In [1]: import numpy as np

In [2]: import numpy.linalg as la

In [3]: np.set_printoptions(precision=2, suppress=True, linewidth=120, legacy="1.25")

In [4]: r0 = np.array([4, -3, -5, 2, -4]) + 0.5

In [5]: M = np.eye(5) - 2 * np.outer(r0, r0) / (r0 @ r0)

In [6]: M
Out[6]: 
array([[ 0.38,  0.34,  0.62, -0.34,  0.48],
       [ 0.34,  0.81, -0.34,  0.19, -0.27],
       [ 0.62, -0.34,  0.38,  0.34, -0.48],
       [-0.34,  0.19,  0.34,  0.81,  0.27],
       [ 0.48, -0.27, -0.48,  0.27,  0.62]])

In [7]: [round(float(la.det(M[:i, :i])), 2) + 0 for i in range(1, 6)]
Out[7]: [0.38, 0.19, -0.43, -0.62, -1.0]

In [8]: np.all(la.eigvalsh(M) > 0)
Out[8]: False

In [9]: O, R = la.qr(M)

In [10]: O @ R
Out[10]: 
array([[ 0.38,  0.34,  0.62, -0.34,  0.48],
       [ 0.34,  0.81, -0.34,  0.19, -0.27],
       [ 0.62, -0.34,  0.38,  0.34, -0.48],
       [-0.34,  0.19,  0.34,  0.81,  0.27],
       [ 0.48, -0.27, -0.48,  0.27,  0.62]])

In [11]: O
Out[11]: 
array([[-0.38, -0.34,  0.62,  0.34,  0.48],
       [-0.34, -0.81, -0.34, -0.19, -0.27],
       [-0.62,  0.34,  0.38, -0.34, -0.48],
       [ 0.34, -0.19,  0.34, -0.81,  0.27],
       [-0.48,  0.27, -0.48, -0.27,  0.62]])

In [12]: np.abs(np.diag(R))
Out[12]: array([1., 1., 1., 1., 1.])

In [13]: round(np.trace(O @ O.T), 2)
Out[13]: 5.0

In [14]: rng = np.random.default_rng(86949)

In [15]: z = rng.permutation(5)

In [16]: z
Out[16]: array([2, 0, 4, 1, 3])

In [17]: out = M[z][:, z]

In [18]: out
Out[18]: 
array([[ 0.38,  0.62, -0.48, -0.34,  0.34],
       [ 0.62,  0.38,  0.48,  0.34, -0.34],
       [-0.48,  0.48,  0.62, -0.27,  0.27],
       [-0.34,  0.34, -0.27,  0.81,  0.19],
       [ 0.34, -0.34,  0.27,  0.19,  0.81]])

In [19]: np.trace(out)
Out[19]: 3.0

In [20]: np.diag(out)
Out[20]: array([0.38, 0.38, 0.62, 0.81, 0.81])
